In [1]: import numpy as np

In [2]: np.set_printoptions(precision=1, suppress=True, linewidth=120, legacy="1.25")

In [3]: def rnd(a):
   ...:     return np.round(a, 1) + 0
   ...: 

In [4]: K = np.loadtxt("block17.csv", delimiter=",")

In [5]: print(K)
[[-2.3  2.2  3.2 -2.1]
 [ 1.2 -4.5  1.8 -0.1]
 [-0.1  4.5 -2.2  0.2]
 [-3.4 -0.3  2.  -3.1]
 [ 3.4 -3.6  0.4  0. ]
 [ 3.2  1.4 -1.1 -3.4]
 [-1.5 -0.2 -2.6  4. ]
 [-0.4  1.4 -3.3  3.5]
 [-0.4 -4.  -1.2  2.8]
 [-3.9  1.1 -2.5  1.5]
 [ 0.  -1.9  4.4  1.4]
 [ 0.4 -1.3  4.8  0.1]
 [ 2.7  0.4 -3.7 -1.8]
 [ 2.   3.7  2.5 -1.2]
 [ 0.8  0.3  3.1  3.8]
 [-0.2 -1.3  0.9  4.7]
 [-1.2 -1.7 -0.6  4.5]
 [ 2.3 -4.3  0.2  1.2]
 [-1.1 -1.3  4.6 -0.6]
 [ 1.7  3.9 -2.6  0.2]
 [-2.3 -3.3  1.4 -2.7]
 [ 0.6 -3.8 -0.8  3.2]
 [-2.5  3.7  1.2 -1.9]
 [-4.4  1.7 -1.7  0.1]
 [-1.3  4.6 -1.5 -0.6]]

In [6]: cov = np.cov(K, rowvar=False)

In [7]: print(rnd(np.corrcoef(K.T)))
[[ 1.  -0.2  0.   0. ]
 [-0.2  1.  -0.3 -0.3]
 [ 0.  -0.3  1.  -0.2]
 [ 0.  -0.3 -0.2  1. ]]

In [8]: print(np.argwhere(np.triu(np.abs(np.corrcoef(K.T)) > 0.8, 1)))
[]

In [9]: print(rnd(cov))
[[ 4.7 -1.3 -0.1  0. ]
 [-1.3  8.4 -1.9 -2. ]
 [-0.1 -1.9  6.6 -1.2]
 [ 0.  -2.  -1.2  6. ]]

In [10]: print(rnd(K.std(axis=0)))
[2.1 2.8 2.5 2.4]

In [11]: print(np.median(K, axis=0))
[-0.2 -0.2  0.2  0.1]

In [12]: print(rnd(np.polyfit(K[:, 0], K[:, 2], 1)))
[0.  0.3]

In [13]: B = np.c_[K[:, :1] @ np.array([[-2]]), np.array([2, 2, 2, 0, 0, 0, 0, 2, 1, -1, 0, 1, 2, 2, 1, -2, 0, 1, -2, 1, 2, -1, -2, -1, -2])]

In [14]: print(B)
[[ 4.6  2. ]
 [-2.4  2. ]
 [ 0.2  2. ]
 [ 6.8  0. ]
 [-6.8  0. ]
 [-6.4  0. ]
 [ 3.   0. ]
 [ 0.8  2. ]
 [ 0.8  1. ]
 [ 7.8 -1. ]
 [ 0.   0. ]
 [-0.8  1. ]
 [-5.4  2. ]
 [-4.   2. ]
 [-1.6  1. ]
 [ 0.4 -2. ]
 [ 2.4  0. ]
 [-4.6  1. ]
 [ 2.2 -2. ]
 [-3.4  1. ]
 [ 4.6  2. ]
 [-1.2 -1. ]
 [ 5.  -2. ]
 [ 8.8 -1. ]
 [ 2.6 -2. ]]

In [15]: print(rnd(np.linalg.lstsq(K, B[:, 0])[0]))
[-2.  0.  0.  0.]

In [16]: print(rnd(np.linalg.norm(B - K @ np.linalg.lstsq(K, B)[0], axis=0)))
[0.  6.8]
